>>> import numpy as np
>>> np.set_printoptions(precision=3, suppress=True, linewidth=140, sign=" ")
>>> rnd = lambda a: np.round(a, 3) + 0
>>> J = np.load("layer15.npy")
>>> J
array([[-2,  0,  0,  0],
       [ 0,  0,  1,  0],
       [ 0,  1,  0,  0],
       [ 0,  0,  0,  0]])
>>> Y = J[0, 0] * J[1:] - np.outer(J[1:, 0], J[0])
>>> Y
array([[ 0,  0, -2,  0],
       [ 0, -2,  0,  0],
       [ 0,  0,  0,  0]])
>>> print(J[:, 0] / J[0, 0])
[ 1. -0. -0. -0.]
>>> print(np.linalg.matrix_rank(Y), np.linalg.matrix_rank(J))
2 3
>>> rnd(np.linalg.eigvalsh(J).min())
np.float64(-2.0)
>>> [round(float(np.linalg.det(J[:i, :i])), 2) + 0 for i in range(1, 5)]
[-2.0, 0.0, 2.0, 0.0]
>>> evals, evecs = np.linalg.eigh(J)
>>> evals
array([-2., -1.,  0.,  1.])
>>> print(rnd(evecs @ np.diag(evals) @ evecs.T))
[[-2.  0.  0.  0.]
 [ 0.  0.  1.  0.]
 [ 0.  1.  0.  0.]
 [ 0.  0.  0.  0.]]
>>> rnd(np.abs(evecs[:, -1]))
array([ 0.   ,  0.707,  0.707,  0.   ])
>>> rnd(evecs.T @ evecs)
array([[ 1.,  0.,  0.,  0.],
       [ 0.,  1.,  0.,  0.],
       [ 0.,  0.,  1.,  0.],
       [ 0.,  0.,  0.,  1.]])
>>> rnd(np.linalg.eigvalsh(J + 2 * np.eye(4)))
array([ 0.,  1.,  2.,  3.])
>>> print(np.unique(evals.round(6) + 0, return_counts=True)[1])
[ 1  1  1  1]
>>> np.abs(evecs[:, -1]).round(6).argmax()
np.int64(1)
>>> mat = np.loadtxt("arr.csv", delimiter=",")
>>> mat
array([[ -2.562,   5.491,  -6.433],
       [  0.295,  -1.192,   0.995],
       [  0.213,  -2.143,   1.67 ],
       [ -1.874,  -2.393,   1.573],
       [ -2.288,  -2.243,   1.433],
       [ -3.209,  -1.84 ,   1.088],
       [ -4.27 ,  -1.295,   0.655],
       [-23.591,  12.772,  -8.307],
       [-24.34 ,  13.378,  -8.658],
       [-48.737,  33.93 , -19.856]])
>>> Y = np.array([[-1, 1], [1, 2], [1, 1]])
>>> np.linalg.matrix_rank(np.vstack([mat, Y.T]))
np.int64(3)
>>> np.vstack([mat, Y.T]).shape
(12, 3)
>>> np.linalg.matrix_rank(mat @ Y)
np.int64(2)
>>> f = np.array([1, 2])
>>> rnd(np.correlate(mat[3], mat[6], "full"))
array([-1.227,  0.859, 12.131,  8.181, -6.717])
>>> rnd(np.convolve(mat[3], f))
array([-1.874, -6.141, -3.213,  3.146])
>>> rnd(np.cross(mat[3, :3], mat[6, :3]))
array([ 0.47 , -5.489, -7.791])
>>> x = np.array([-2, 2, -1])
>>> a = np.maximum(mat @ x, 0)
>>> print(rnd(a))
[  22.539    0.       0.       0.       0.       1.65     5.295   81.033   84.094  185.19 ]
>>> print(rnd(np.maximum(mat @ x, 0) - np.maximum(-mat @ x, 0)))
[ 22.539  -3.969  -6.382  -2.611  -1.343   1.65    5.295  81.033  84.094 185.19 ]
>>> rnd(np.maximum(mat @ (3 * x), 0))
array([  67.617,    0.   ,    0.   ,    0.   ,    0.   ,    4.95 ,   15.885,  243.099,  252.282,  555.57 ])
>>> np.flatnonzero(a > 1e-9)
array([ 0,  5,  6,  7,  8,  9])
